$ python3 -q
>>> import numpy as np
>>> import numpy.linalg as la
>>> np.set_printoptions(suppress=True, linewidth=140)
>>> X = np.load("mat.npy")
>>> X.round(2)
array([[-0.04, -0.88,  0.4 ,  0.24, -0.08, -0.08],
       [-0.88,  0.26,  0.34,  0.2 , -0.07, -0.07],
       [ 0.4 ,  0.34,  0.85, -0.09,  0.03,  0.03],
       [ 0.24,  0.2 , -0.09,  0.94,  0.02,  0.02],
       [-0.08, -0.07,  0.03,  0.02,  0.99, -0.01],
       [-0.08, -0.07,  0.03,  0.02, -0.01,  0.99]])
>>> x0 = np.array([-3, -3, -3, 2, 0, 1])
>>> target = X @ x0
>>> target.round(2)
array([ 1.94,  1.18, -4.9 ,  0.86,  0.38,  1.38])
>>> np.round(la.solve(X, target), 2) + 0
array([-3., -3., -3.,  2.,  0.,  1.])
>>> np.round(la.solve(X, target + X[:, 1]), 2) + 0
array([-3., -2., -3.,  2.,  0.,  1.])
>>> np.round(la.solve(X, X[:, 2]), 2) + 0
array([0., 0., 1., 0., 0., 0.])
>>> ev, V = la.eigh(X)
>>> np.round(la.svd(X, compute_uv=False), 2)
array([1., 1., 1., 1., 1., 1.])
>>> round(float(ev.sum()), 2), np.trace(X)
(4.0, np.float64(4.0))
>>> (ev > 1e-8).sum(), (ev < -1e-8).sum()
(np.int64(5), np.int64(1))
>>> np.round(V.T @ V, 2) + 0
array([[1., 0., 0., 0., 0., 0.],
       [0., 1., 0., 0., 0., 0.],
       [0., 0., 1., 0., 0., 0.],
       [0., 0., 0., 1., 0., 0.],
       [0., 0., 0., 0., 1., 0.],
       [0., 0., 0., 0., 0., 1.]])
>>> print(np.round(la.eigvalsh(X @ X), 2))
[1. 1. 1. 1. 1. 1.]
>>> np.unique(ev.round(6) + 0, return_counts=True)[1]
array([1, 5])
>>> ev.round(2)
array([-1.,  1.,  1.,  1.,  1.,  1.])
>>> [round(float(la.det(X[:i, :i])), 2) + 0 for i in range(1, 7)]
[-0.04, -0.78, -0.93, -0.99, -0.99, -1.0]
>>> np.all(la.eigvalsh(X) > 0)
np.False_
>>> E = np.loadtxt("m.csv", delimiter=",")
>>> E
array([[ 5.12, -0.52, -4.17],
       [ 1.73,  1.43,  1.12],
       [ 1.53, -3.17,  1.74],
       [ 5.38, -5.97, -2.53],
       [-6.08, -0.71,  2.57],
       [-4.16, -2.96, -3.22],
       [ 3.05,  6.57,  1.21],
       [ 0.89, -0.89, -1.98],
       [-0.91,  2.28,  1.8 ],
       [-3.61,  4.95,  3.06],
       [-1.33,  3.62,  0.6 ],
       [-0.54, -3.  , -2.54],
       [-1.93, -4.7 ,  0.09],
       [ 2.5 , -4.31,  0.04],
       [ 1.23,  1.57, -1.2 ],
       [ 0.92, -2.79, -0.41],
       [-3.34,  1.58,  3.77],
       [-3.25,  0.2 , -0.16],
       [-2.1 ,  1.59,  0.87],
       [-1.58, -3.6 ,  1.18],
       [ 2.24, -7.21,  0.91],
       [ 0.3 ,  0.53, -0.7 ],
       [ 5.75,  0.05, -3.52],
       [-4.97, -1.02, -4.87],
       [ 5.83,  3.68,  1.77],
       [ 2.65,  0.54,  0.9 ],
       [-2.04, -2.98,  2.43],
       [-9.29, -2.53,  2.86]])
>>> ev, V = la.eigh(X)
>>> x0 = np.array([0, 1, -2, -1, 2, 1])
>>> round(float(x0 @ X @ x0), 2)
6.53
>>> np.round(V * np.abs(ev) @ V.T, 2) + 0
array([[1., 0., 0., 0., 0., 0.],
       [0., 1., 0., 0., 0., 0.],
       [0., 0., 1., 0., 0., 0.],
       [0., 0., 0., 1., 0., 0.],
       [0., 0., 0., 0., 1., 0.],
       [0., 0., 0., 0., 0., 1.]])
>>> Ac = E - E.mean(axis=0)
>>> left, sig, vt = la.svd(Ac, full_matrices=False)
>>> np.round(vt[0] * np.sign(vt[0, np.abs(vt[0]).argmax()]), 2)
array([ 0.95, -0.08, -0.29])
>>> print(np.abs(left[:, 0]).argmax())
27
>>> (np.sign(left[:, 0]) == np.sign(left[0, 0])).astype(int)
array([1, 1, 1, 1, 0, 0, 1, 1, 0, 0, 0, 1, 0, 1, 1, 1, 0, 0, 0, 0, 1, 1, 1, 0, 1, 1, 0, 0])
>>> print(np.round(np.abs(vt[-1]), 2))
[0.26 0.27 0.93]
>>> np.searchsorted(np.cumsum(sig ** 2) / (sig ** 2).sum(), 0.9) + 1
np.int64(3)
>>> def softmax(z):
...     e = np.exp(z - z.max(axis=-1, keepdims=True))
...     return e / e.sum(axis=-1, keepdims=True)
... 
>>> print(np.round(softmax(E).sum(axis=1), 2))
[1. 1. 1. 1. 1. 1. 1. 1. 1. 1. 1. 1. 1. 1. 1. 1. 1. 1. 1. 1. 1. 1. 1. 1. 1. 1. 1. 1.]
>>> np.round(softmax(E[24] + -3), 2)
array([0.88, 0.1 , 0.02])
>>> np.round(softmax(E[24]), 2)
array([0.88, 0.1 , 0.02])
>>> S = E @ E.T / np.sqrt(3)
>>> print(softmax(S).round(6).argmax(axis=1))
[22 24 20  3 27 23  6  3  9  9  9  3 27  3  6  3 27 27  9 27 20 22 22 23 24 24 27 27]
>>> print(np.round(softmax(S)[24] @ E, 2))
[5.77 3.74 1.76]
>>> M = np.loadtxt("arr.csv", delimiter=",")
>>> M.round(2)
array([[0.22, 0.44, 0.33],
       [0.43, 0.29, 0.29],
       [0.  , 0.56, 0.44]])
>>> # rows sum to 1
>>> ev, V = la.eig(M)
>>> np.round(M @ V[:, 0] - ev[0] * V[:, 0], 2) + 0
array([0., 0., 0.])
